$ ipython --no-banner

In [1]: import numpy as np

In [2]: from numpy import linalg as LA

In [3]: np.set_printoptions(precision=2, suppress=True, linewidth=200, floatmode="fixed")

In [4]: rd = lambda a: np.round(a, 2) + 0

In [5]: arr = np.array([[3, 3, 0, 1, 1, 1, 3],
   ...:     [1, 3, 3, 3, 3, 3, 3],
   ...:     [0, 2, 2, 1, 2, 2, 2],
   ...:     [3, 1, 0, 1, 2, 3, 3],
   ...:     [0, 1, 3, 2, 1, 2, 0],
   ...:     [2, 1, 3, 2, 1, 0, 2],
   ...:     [1, 2, 1, 2, 2, 3, 2]])

In [6]: T = np.stack([arr, 4 * arr, arr[::-1]])

In [7]: print(T.shape)
(3, 7, 7)

In [8]: print(rd(LA.norm(T, axis=(1, 2))))
[14.42 57.69 14.42]

In [9]: print(LA.matrix_rank(T.reshape(3, -1)))
2

In [10]: print(rd(LA.det(T)))
[    32.00 524288.00    -32.00]

In [11]: f, r1 = arr[4], arr[0]

In [12]: print(f @ f)
19

In [13]: pr = (f @ r1) / (f @ f) * f

In [14]: print(rd((r1 - pr) @ f))
0.0

In [15]: print(rd(pr))
[0.00 0.42 1.26 0.84 0.42 0.84 0.00]

In [16]: x = np.array([0, 1, 0, 2, 0, 1, 2])

In [17]: rhs = arr @ x

In [18]: beta, lr = np.zeros(7), 1 / LA.norm(arr, 2) ** 2

In [19]: for i in range(8):
    ...:     beta -= lr * arr.T @ (arr @ beta - rhs)
    ...:     if i % 2 == 0: print(i, round(LA.norm(arr @ beta - rhs), 2))
    ...: 
0 1.73
2 1.55
4 1.43
6 1.34

In [20]: print(rd(beta))
[0.74 1.03 0.66 0.84 0.90 1.03 1.17]

In [21]: print(rd(LA.cond(arr)))
144.38

In [22]: Q, R = LA.qr(arr)

In [23]: print(rd(Q.T @ Q))
[[1.00 0.00 0.00 0.00 0.00 0.00 0.00]
 [0.00 1.00 0.00 0.00 0.00 0.00 0.00]
 [0.00 0.00 1.00 0.00 0.00 0.00 0.00]
 [0.00 0.00 0.00 1.00 0.00 0.00 0.00]
 [0.00 0.00 0.00 0.00 1.00 0.00 0.00]
 [0.00 0.00 0.00 0.00 0.00 1.00 0.00]
 [0.00 0.00 0.00 0.00 0.00 0.00 1.00]]

In [24]: print(rd(np.abs(np.diag(R))))
[4.90 3.74 3.95 1.14 1.58 1.46 0.17]

In [25]: x = np.array([-2, 1, 0, -2, 0, 1, -2])

In [26]: rhs = arr @ x

In [27]: print(rhs)
[-10  -8  -2 -10  -1 -11  -5]

In [28]: print(rd(LA.solve(arr, arr[:, 2])))
[0.00 0.00 1.00 0.00 0.00 0.00 0.00]

In [29]: print(rd(LA.solve(arr, rhs + arr[:, 4])))
[-2.00  1.00  0.00 -2.00  1.00  1.00 -2.00]

In [30]: print(rd(LA.solve(arr, -3 * rhs)))
[ 6.00 -3.00  0.00  6.00  0.00 -3.00  6.00]

In [31]: W0 = np.load("case2.npy")

In [32]: print(W0)
[[ 0.93 -2.24  1.13 -0.03 -0.17  0.37 -0.24  0.08  0.37 -0.64  1.98 -3.10]
 [-0.82  2.42 -1.18 -0.08  0.34 -0.56  0.06 -0.30 -0.04  1.30 -2.58  2.98]
 [ 1.29 -0.16  1.93 -0.18  0.29 -0.70  0.57  0.70 -0.97  2.65 -1.77 -1.31]
 [-0.79 -0.28 -1.39  0.07 -0.17  0.55 -0.66 -0.72  1.13 -1.94  1.56  0.28]
 [-1.85  0.22 -2.57  0.33 -0.51  1.05 -0.58 -0.74  0.97 -3.98  2.68  2.04]
 [-0.80  0.96 -0.76  0.19 -0.18  0.15  0.31  0.18 -0.54 -0.89 -0.01  1.97]
 [ 0.94 -1.59  1.76  0.13 -0.30  0.21  0.61  0.93 -1.11 -0.29  1.31 -1.99]]

In [33]: Uu, sigma, VT = LA.svd(W0)

In [34]: V = VT[:(sigma > 1e-8).sum()]

In [35]: rng = np.random.default_rng(55)

In [36]: x = W0[5] + 3 * W0[1] + rng.integers(2) * np.eye(12)[0]

In [37]: print(rd(x))
[-2.26  8.22 -4.30 -0.05  0.84 -1.53  0.49 -0.72 -0.66  3.01 -7.75 10.91]

In [38]: print(np.allclose(V.T @ V @ x, x))
False

In [39]: print(rd(np.diag(V.T @ V)))
[0.12 0.23 0.31 0.01 0.03 0.04 0.15 0.18 0.45 0.48 0.43 0.56]

In [40]: print(LA.matrix_rank(np.vstack([W0, x])))
4

In [41]: Uu, sigma, VT = LA.svd(W0)

In [42]: print(np.argmax(sigma[:-1] / (sigma[1:] + 1e-6)) + 1)
3

In [43]: A2 = Uu[:, :3] @ np.diag(sigma[:3]) @ VT[:3]

In [44]: print(rd(LA.norm(W0 - A2) / LA.norm(W0)))
0.0

In [45]: print(LA.matrix_rank(W0, rtol=0.05))
3

In [46]: print(LA.matrix_rank(A2))
3

In [47]: print(rd(np.abs(W0 - A2).max()))
0.0

In [48]: print(LA.cond(W0) > 100)
True

In [49]: print(np.argsort(-LA.norm(W0, axis=0).round(6), kind="stable")[:3])
[11  9 10]

In [50]: ang = np.radians(36)

In [51]: R = np.eye(12)

In [52]: R[8, 8] = R[3, 3] = np.cos(ang)

In [53]: R[8, 3], R[3, 8] = -np.sin(ang), np.sin(ang)

In [54]: print(rd(R))
[[ 1.00  0.00  0.00  0.00  0.00  0.00  0.00  0.00  0.00  0.00  0.00  0.00]
 [ 0.00  1.00  0.00  0.00  0.00  0.00  0.00  0.00  0.00  0.00  0.00  0.00]
 [ 0.00  0.00  1.00  0.00  0.00  0.00  0.00  0.00  0.00  0.00  0.00  0.00]
 [ 0.00  0.00  0.00  0.81  0.00  0.00  0.00  0.00  0.59  0.00  0.00  0.00]
 [ 0.00  0.00  0.00  0.00  1.00  0.00  0.00  0.00  0.00  0.00  0.00  0.00]
 [ 0.00  0.00  0.00  0.00  0.00  1.00  0.00  0.00  0.00  0.00  0.00  0.00]
 [ 0.00  0.00  0.00  0.00  0.00  0.00  1.00  0.00  0.00  0.00  0.00  0.00]
 [ 0.00  0.00  0.00  0.00  0.00  0.00  0.00  1.00  0.00  0.00  0.00  0.00]
 [ 0.00  0.00  0.00 -0.59  0.00  0.00  0.00  0.00  0.81  0.00  0.00  0.00]
 [ 0.00  0.00  0.00  0.00  0.00  0.00  0.00  0.00  0.00  1.00  0.00  0.00]
 [ 0.00  0.00  0.00  0.00  0.00  0.00  0.00  0.00  0.00  0.00  1.00  0.00]
 [ 0.00  0.00  0.00  0.00  0.00  0.00  0.00  0.00  0.00  0.00  0.00  1.00]]

In [55]: A2 = W0 @ R.T

In [56]: print(rd(LA.svd(W0, compute_uv=False)), rd(LA.svd(A2, compute_uv=False)))
[8.77 7.71 2.18 0.00 0.00 0.00 0.00] [8.77 7.71 2.18 0.00 0.00 0.00 0.00]
